% python3 -q
>>> import numpy as np
>>> import numpy.linalg as la
>>> np.set_printoptions(suppress=True, linewidth=100)
>>> F = np.load("x.npy")
>>> F
array([[ 3,  0,  0,  0],
       [-1,  2,  0,  0],
       [ 2, -2, -2,  0],
       [ 2, -3,  2, -3]])
>>> rng = np.random.default_rng(97459)
>>> z = rng.permutation(4)
>>> z
array([2, 1, 3, 0])
>>> B = F[z][:, z]
>>> np.allclose(B, F)
False
>>> q, vecs = la.qr(F[:, :1])[0], la.qr(F[:, 1:])[0]
>>> s = la.svd(q.T @ vecs, compute_uv=False)
>>> s.round(2)
array([0.71])
>>> (s > 0.9).sum()
np.int64(0)
>>> print(round(la.norm(q @ q.T - vecs @ vecs.T, 2), 2))
1.0
>>> blk = np.stack([F, -2 * F, F[::-1]])
>>> print(np.round(la.det(blk), 2))
[ 36. 576.  36.]
>>> (blk @ F.T).shape
(3, 4, 4)
>>> blk.shape
(3, 4, 4)
>>> u, v = F[1], F[2]
>>> u @ u
np.int64(5)
>>> pr = (u @ v) / (u @ u) * u
>>> la.matrix_rank(np.outer(u, v))
np.int64(1)
>>> np.trace(F)
np.int64(0)
>>> round(la.det(F), 2)
np.float64(36.0)
>>> print((F - F.T) / 2)
[[ 0.   0.5 -1.  -1. ]
 [-0.5  0.   1.   1.5]
 [ 1.  -1.   0.  -1. ]
 [ 1.  -1.5  1.   0. ]]
>>> F @ F
array([[  9,   0,   0,   0],
       [ -5,   4,   0,   0],
       [  4,   0,   4,   0],
       [  7,  -1, -10,   9]])
>>> np.allclose(F, F.T)
False
>>> la.matrix_power(F, 4)
array([[  81,    0,    0,    0],
       [ -65,   16,    0,    0],
       [  52,    0,   16,    0],
       [  91,  -13, -130,   81]])
>>> np.round(np.sort(np.abs(la.eigvals(F))), 2)
array([2., 2., 3., 3.])
>>> X = np.load("m.npy")
>>> X
array([[-7, -9, -8],
       [-4,  6,  0],
       [ 7,  1,  1]])
>>> u = np.array([0, 1])
>>> print(np.correlate(X[0], X[1], "full"))
[  0 -42 -26 -12  32]
>>> blk = np.stack([X, -2 * X, X[::-1]])
>>> print(blk.shape)
(3, 3, 3)
>>> np.round(la.det(blk), 2)
array([  290., -2320.,  -290.])
>>> (blk @ X.T).shape
(3, 3, 3)
>>> la.matrix_rank(blk.reshape(3, -1))
np.int64(2)
>>> blk.sum(axis=0)
array([[ 14,  10,   9],
       [  0,   0,   0],
       [-14, -10,  -9]])
>>> np.round(la.svd(X, compute_uv=False), 2)
array([14.88,  8.38,  2.33])
>>> print(la.matrix_rank(X))
3
>>> np.abs(X).max()
np.int64(9)
>>> np.count_nonzero(X)
np.int64(8)
>>> print(X.shape)
(3, 3)
>>> print(np.round(la.norm(X), 2))
17.23
>>> print(np.round(X.mean(axis=0), 2))
[-1.33 -0.67 -2.33]
>>> X.sum(axis=1)
array([-24,   2,   9])
>>> B = X / np.sqrt((X ** 2).mean(axis=1, keepdims=True))
>>> la.matrix_rank(X - X.mean(axis=1, keepdims=True))
np.int64(2)
>>> m1 = np.load("layer3.npy")
>>> m1
array([[-4.89, -0.61,  0.84],
       [ 1.71, -3.49, -3.14],
       [ 1.96,  1.82,  4.23],
       [ 1.88, -0.22, -4.63],
       [ 3.83,  2.52,  1.98],
       [-0.13, -2.66, -4.23],
       [ 1.  , -4.35, -2.25],
       [ 0.63,  4.7 , -1.57],
       [ 4.42,  1.38, -1.89],
       [-3.9 ,  3.01, -0.82],
       [ 2.31,  3.68,  2.48],
       [-3.82, -2.93, -1.34],
       [ 3.13,  1.32,  3.67],
       [-0.69, -4.48, -2.12],
       [-0.42,  1.31, -4.81],
       [ 4.65,  1.84,  0.09],
       [-2.75, -0.09, -4.17],
       [-0.63, -4.87, -0.94],
       [-1.3 , -2.81,  3.92]])
>>> basis = m1[[4, 3]].astype(float)
>>> for _ in range(5):
...     z = la.norm(m1[:, None] - basis, axis=-1).argmin(axis=1)
...     basis = np.array([m1[z == j].mean(axis=0) for j in range(2)])
... 
>>> z
array([1, 1, 0, 1, 0, 1, 1, 0, 0, 1, 0, 1, 0, 1, 1, 0, 1, 1, 0])
>>> print(np.abs(basis[1] - basis[0]).argmax())
2
>>> np.round(basis[1] - basis[0], 2)
array([-3.6 , -3.57, -4.12])
>>> cen = (m1 - m1.mean(axis=0)) / m1.std(axis=0)
>>> np.round(cen.std(axis=0), 2)
array([1., 1., 1.])
>>> b = la.lstsq(np.delete(cen, 2, axis=1), cen[:, 2])[0]
>>> np.round(1 - np.var(cen[:, 2] - np.delete(cen, 2, axis=1) @ b), 2)
np.float64(0.09)
>>> np.abs(b).argmax()
np.int64(1)
>>> cen = m1 - m1.mean(axis=0)
>>> Uu, s, vt = la.svd(cen, full_matrices=False)
>>> s.round(2)
array([15.31, 11.06, 10.15])
>>> np.round(vt[0] * np.sign(vt[0, np.abs(vt[0]).argmax()]), 2)
array([0.52, 0.66, 0.55])
>>> np.abs(vt[0]).argmax()
np.int64(1)
>>> print(np.round(cen.mean(axis=0), 2) + 0)
[0. 0. 0.]
>>> B = np.c_[m1[:, :1] @ np.array([[1]]), np.array([0, 2, 2, 2, 3, 2, 0, 3, 2, 1, 1, 2, 1, 3, 0, 1, 1, 0, 2])]
>>> B
array([[-4.89,  0.  ],
       [ 1.71,  2.  ],
       [ 1.96,  2.  ],
       [ 1.88,  2.  ],
       [ 3.83,  3.  ],
       [-0.13,  2.  ],
       [ 1.  ,  0.  ],
       [ 0.63,  3.  ],
       [ 4.42,  2.  ],
       [-3.9 ,  1.  ],
       [ 2.31,  1.  ],
       [-3.82,  2.  ],
       [ 3.13,  1.  ],
       [-0.69,  3.  ],
       [-0.42,  0.  ],
       [ 4.65,  1.  ],
       [-2.75,  1.  ],
       [-0.63,  0.  ],
       [-1.3 ,  2.  ]])
>>> np.round(la.norm(la.qr(m1)[0].T @ B, axis=0) ** 2 / ((B ** 2).sum(axis=0) + 1e-12), 2)
array([1.  , 0.12])
>>> la.matrix_rank(np.c_[m1, B])
np.int64(4)
>>> np.round(la.norm(B - m1 @ la.lstsq(m1, B)[0], axis=0), 2) + 0
array([0.  , 7.28])
>>> np.round(la.lstsq(m1, B[:, 0])[0], 2) + 0
array([1., 0., 0.])
